>>> import numpy as np
>>> np.set_printoptions(precision=1, suppress=True, linewidth=200)
>>> m1 = np.load("run14.npy")
>>> print(m1)
[[4 0 0 0 0]
 [0 9 0 0 0]
 [0 0 8 0 0]
 [0 0 0 5 0]
 [0 0 0 0 3]]
>>> rng = np.random.default_rng(595)
>>> A2 = m1 + rng.integers(-2, 3, (5, 2)) @ rng.integers(-2, 3, (2, 5))
>>> print(A2)
[[ 8 -2  2  4  2]
 [ 6  4  3  0  5]
 [ 2 -3  9 -4  3]
 [-2  0 -1  0  0]
 [-2  2 -1  1  1]]
>>> print(np.linalg.matrix_rank(A2 - m1, tol=1e-8))
2
>>> print(np.abs(A2 - m1).sum(axis=1))
[14 19 13  8  8]
>>> A = np.load("x.npy")
>>> print(A.round(1) + 0)
[[-0.3  0.2  0.8 -0.2  0.2 -0.4  0.   0.1]
 [-0.3 -0.4  0.   0.6  0.3 -0.1  0.4  0.3]
 [-0.2  0.5 -0.3  0.  -0.3 -0.3  0.2  0.6]
 [-0.1 -0.5 -0.2 -0.2 -0.3 -0.7 -0.2 -0.1]
 [-0.6  0.3 -0.1  0.4 -0.2  0.1 -0.3 -0.5]
 [ 0.4  0.2  0.   0.5  0.2 -0.3 -0.7  0.2]
 [ 0.   0.3 -0.4 -0.2  0.7 -0.3  0.2 -0.3]
 [-0.4 -0.2 -0.1 -0.4  0.4  0.3 -0.5  0.4]]
>>> print(np.sort(np.abs(np.linalg.eigvals(A))))
[1. 1. 1. 1. 1. 1. 1. 1.]
>>> print(np.round(A @ A, 1) + 0)
[[-0.4  0.3 -0.5  0.1 -0.3  0.1  0.5  0.4]
 [-0.3 -0.1 -0.6 -0.4 -0.1 -0.3 -0.4 -0.4]
 [-0.2 -0.7 -0.2 -0.1  0.6  0.3  0.1  0.2]
 [ 0.2 -0.1  0.1 -0.6 -0.3  0.5  0.4 -0.2]
 [ 0.5 -0.5 -0.3  0.4 -0.4 -0.1  0.2  0. ]
 [-0.6 -0.4  0.5 -0.1 -0.5 -0.2 -0.1  0.2]
 [-0.4  0.   0.1  0.4  0.1  0.2  0.3 -0.7]
 [ 0.   0.  -0.1  0.2 -0.2  0.7 -0.6  0.1]]
>>> print(round(np.trace(A), 1))
-1.1
>>> E = np.loadtxt("a.csv", delimiter=",")
>>> print(E.round(1) + 0)
[[ 0.  -0.2  0.8  0.1 -0.5]
 [-0.6 -0.1 -0.2  0.1 -2.5]
 [ 2.6  0.7 -0.3 -1.8 -0.6]
 [-0.3 -1.2 -0.5 -0.4 -0.7]
 [ 1.4  0.3  0.4 -0.3  1. ]
 [ 1.   1.7  0.6  1.1 -2.8]
 [ 0.4  0.3 -4.5  1.8  3.4]
 [ 2.7  0.3  2.  -2.2 -2.5]
 [ 2.5 -0.1 -2.9 -1.1  2.7]
 [-0.2 -0.2  0.4  1.  -1.8]
 [-1.9 -1.4 -2.4  0.6  3. ]
 [ 1.4  0.7  0.5 -0.3 -0.8]
 [-1.6  0.1 -1.4  0.2  0.9]
 [-0.3 -2.8 -2.6  1.2  4.2]
 [-0.9  0.1  3.9 -0.7 -3.1]
 [-0.4  0.8 -2.1 -0.1  2.7]
 [ 1.8  0.9  2.  -2.9 -4.4]
 [ 0.5  0.2 -0.1  0.7 -1.3]
 [-0.3  0.6 -2.9 -0.4  3.1]
 [ 0.8 -0.6  1.  -0.7 -2.4]
 [-1.7  0.2  2.4  0.6 -2.2]
 [-1.3 -0.7  2.   2.9 -0.3]
 [-2.3 -2.7  5.2  1.5 -1.1]
 [ 0.6  0.4 -2.8 -0.5  2.6]
 [ 1.2  1.2 -0.9 -1.3  0. ]
 [-5.2  2.4  2.   1.8 -3.2]
 [ 0.8  1.  -0.2  0.3 -1.2]
 [-1.1  0.6 -0.2  1.  -1.7]
 [ 0.7  1.1 -1.3 -1.3  0.4]
 [ 1.7  0.   3.3  0.1 -2.1]
 [-1.9  4.2  0.5  0.7 -3.8]
 [-1.3 -1.3 -0.3  0.6  1.8]
 [-0.3 -1.1  2.2 -0.6 -3.5]
 [-1.7  0.3 -1.3  2.8  1.8]
 [-0.3  2.5 -1.9 -2.2 -2.2]
 [ 1.1 -0.7  0.5  0.2 -1. ]
 [ 1.3 -2.3 -3.6 -1.3  5.6]
 [ 3.2 -0.6  0.8 -2.7  0.8]
 [ 1.6  1.6  0.3 -2.6 -3.6]
 [ 3.7 -0.3  1.  -0.8 -3.9]
 [ 1.3 -0.9 -4.3 -0.7  2. ]
 [ 0.7  0.9  1.  -0.2 -1.3]
 [ 0.3  0.5 -2.4 -1.1  1.7]
 [-1.3  1.   2.7  1.6 -4.8]
 [ 0.6  0.1 -1.6  1.4  0.6]]
>>> q, R = np.linalg.qr(E)
>>> print(np.allclose(R.T @ R, E.T @ E))
True
>>> print(np.abs(np.diag(R)))
[11.1  8.5 14.1  6.7  8.3]
>>> print(np.round(q.T @ q, 1) + 0)
[[1. 0. 0. 0. 0.]
 [0. 1. 0. 0. 0.]
 [0. 0. 1. 0. 0.]
 [0. 0. 0. 1. 0.]
 [0. 0. 0. 0. 1.]]
>>> print(round(float(np.trace(q @ q.T)), 1))
5.0
>>> data = 3 * np.eye(11) + np.eye(11, k=1)
>>> print(data)
[[3. 1. 0. 0. 0. 0. 0. 0. 0. 0. 0.]
 [0. 3. 1. 0. 0. 0. 0. 0. 0. 0. 0.]
 [0. 0. 3. 1. 0. 0. 0. 0. 0. 0. 0.]
 [0. 0. 0. 3. 1. 0. 0. 0. 0. 0. 0.]
 [0. 0. 0. 0. 3. 1. 0. 0. 0. 0. 0.]
 [0. 0. 0. 0. 0. 3. 1. 0. 0. 0. 0.]
 [0. 0. 0. 0. 0. 0. 3. 1. 0. 0. 0.]
 [0. 0. 0. 0. 0. 0. 0. 3. 1. 0. 0.]
 [0. 0. 0. 0. 0. 0. 0. 0. 3. 1. 0.]
 [0. 0. 0. 0. 0. 0. 0. 0. 0. 3. 1.]
 [0. 0. 0. 0. 0. 0. 0. 0. 0. 0. 3.]]
>>> vec = np.array([-1, 2, -1, 2, 0, 1, -1, 1, 2, -1, 0])
>>> rhs = data @ vec
>>> print(rhs)
[-1.  5. -1.  6.  1.  2. -2.  5.  5. -3.  0.]
>>> print(np.linalg.solve(data, data[:, 9]))
[0. 0. 0. 0. 0. 0. 0. 0. 0. 1. 0.]
>>> print(np.linalg.solve(data, rhs))
[-1.  2. -1.  2.  0.  1. -1.  1.  2. -1.  0.]
>>> print(np.round(np.linalg.solve(data.T, data[0]), 1) + 0)
[1. 0. 0. 0. 0. 0. 0. 0. 0. 0. 0.]
>>> print(np.linalg.solve(data, -1 * rhs))
[ 1. -2.  1. -2.  0. -1.  1. -1. -2.  1.  0.]
